In [1]: import numpy as np

In [2]: import numpy.linalg as la

In [3]: np.set_printoptions(precision=2, suppress=True, linewidth=100, legacy="1.25")

In [4]: rnd = lambda a: np.round(a, 2) + 0

In [5]: q, _ = la.qr(np.array([[-0.4, 0.6, -0.2, -0.3, -1.5, 0.1, 0.4, 0.9],
   ...:     [0.9, -0.2, 0.0, 1.8, -0.8, -0.4, -1.5, -1.8],
   ...:     [0.2, -0.1, -0.4, 2.3, -0.5, -0.9, 0.1, 0.2],
   ...:     [0.8, 0.0, 0.6, 0.5, 0.8, 0.8, 1.6, 0.4],
   ...:     [2.2, -0.9, 0.0, 0.6, 0.9, -0.8, 0.5, -0.9],
   ...:     [-0.4, 0.0, 0.7, -1.5, -0.2, 0.0, 0.2, 0.6],
   ...:     [-0.7, -1.2, -1.9, -0.8, 0.3, 0.4, -0.3, -0.1],
   ...:     [-0.4, 0.2, -0.1, -0.5, -0.4, -1.1, 0.3, -1.4]]))

In [6]: X = q[:, :4]

In [7]: print(rnd(X))
[[-0.15 -0.33 -0.54 -0.43]
 [ 0.33  0.   -0.16  0.37]
 [ 0.07  0.04 -0.31  0.7 ]
 [ 0.3  -0.12  0.18  0.06]
 [ 0.81  0.26 -0.03 -0.38]
 [-0.15  0.06  0.71 -0.02]
 [-0.26  0.89 -0.21 -0.08]
 [-0.15 -0.07 -0.11 -0.17]]

In [8]: # keeps lengths

In [9]: q, Rm = la.qr(X)

In [10]: print(rnd(q.T @ q))
[[1. 0. 0. 0.]
 [0. 1. 0. 0.]
 [0. 0. 1. 0.]
 [0. 0. 0. 1.]]

In [11]: print(rnd(q))
[[-0.15 -0.33 -0.54 -0.43]
 [ 0.33  0.   -0.16  0.37]
 [ 0.07  0.04 -0.31  0.7 ]
 [ 0.3  -0.12  0.18  0.06]
 [ 0.81  0.26 -0.03 -0.38]
 [-0.15  0.06  0.71 -0.02]
 [-0.26  0.89 -0.21 -0.08]
 [-0.15 -0.07 -0.11 -0.17]]

In [12]: print(np.allclose(Rm.T @ Rm, X.T @ X))
True

In [13]: print(rnd(q @ Rm))
[[-0.15 -0.33 -0.54 -0.43]
 [ 0.33  0.   -0.16  0.37]
 [ 0.07  0.04 -0.31  0.7 ]
 [ 0.3  -0.12  0.18  0.06]
 [ 0.81  0.26 -0.03 -0.38]
 [-0.15  0.06  0.71 -0.02]
 [-0.26  0.89 -0.21 -0.08]
 [-0.15 -0.07 -0.11 -0.17]]

In [14]: print(rnd(X[:, 3] @ X[:, 2]))
0.0

In [15]: def softmax(z):
    ...:     e = np.exp(z - z.max(axis=-1, keepdims=True))
    ...:     return e / e.sum(axis=-1, keepdims=True)
    ...: 

In [16]: print(rnd(softmax(X[5] + -1)))
[0.17 0.22 0.41 0.2 ]

In [17]: print(rnd(softmax(10 * X[5])))
[0. 0. 1. 0.]

In [18]: print(rnd(softmax(X[5])))
[0.17 0.22 0.41 0.2 ]

In [19]: print(rnd(softmax(X).sum(axis=1)))
[1. 1. 1. 1. 1. 1. 1. 1.]

In [20]: S = X @ X.T / np.sqrt(4)

In [21]: print(softmax(S).round(6).argmax(axis=1))
[0 2 2 4 4 5 6 0]

In [22]: print(rnd(softmax(S)[5] @ X))
[ 0.09  0.1  -0.01  0.01]

In [23]: print(rnd(softmax(S + np.triu(np.full(S.shape, -np.inf), 1))))
[[1.   0.   0.   0.   0.   0.   0.   0.  ]
 [0.45 0.55 0.   0.   0.   0.   0.   0.  ]
 [0.27 0.34 0.39 0.   0.   0.   0.   0.  ]
 [0.23 0.26 0.25 0.26 0.   0.   0.   0.  ]
 [0.18 0.19 0.16 0.2  0.28 0.   0.   0.  ]
 [0.14 0.16 0.15 0.18 0.16 0.22 0.   0.  ]
 [0.13 0.13 0.14 0.12 0.14 0.13 0.21 0.  ]
 [0.14 0.12 0.12 0.12 0.12 0.12 0.13 0.13]]
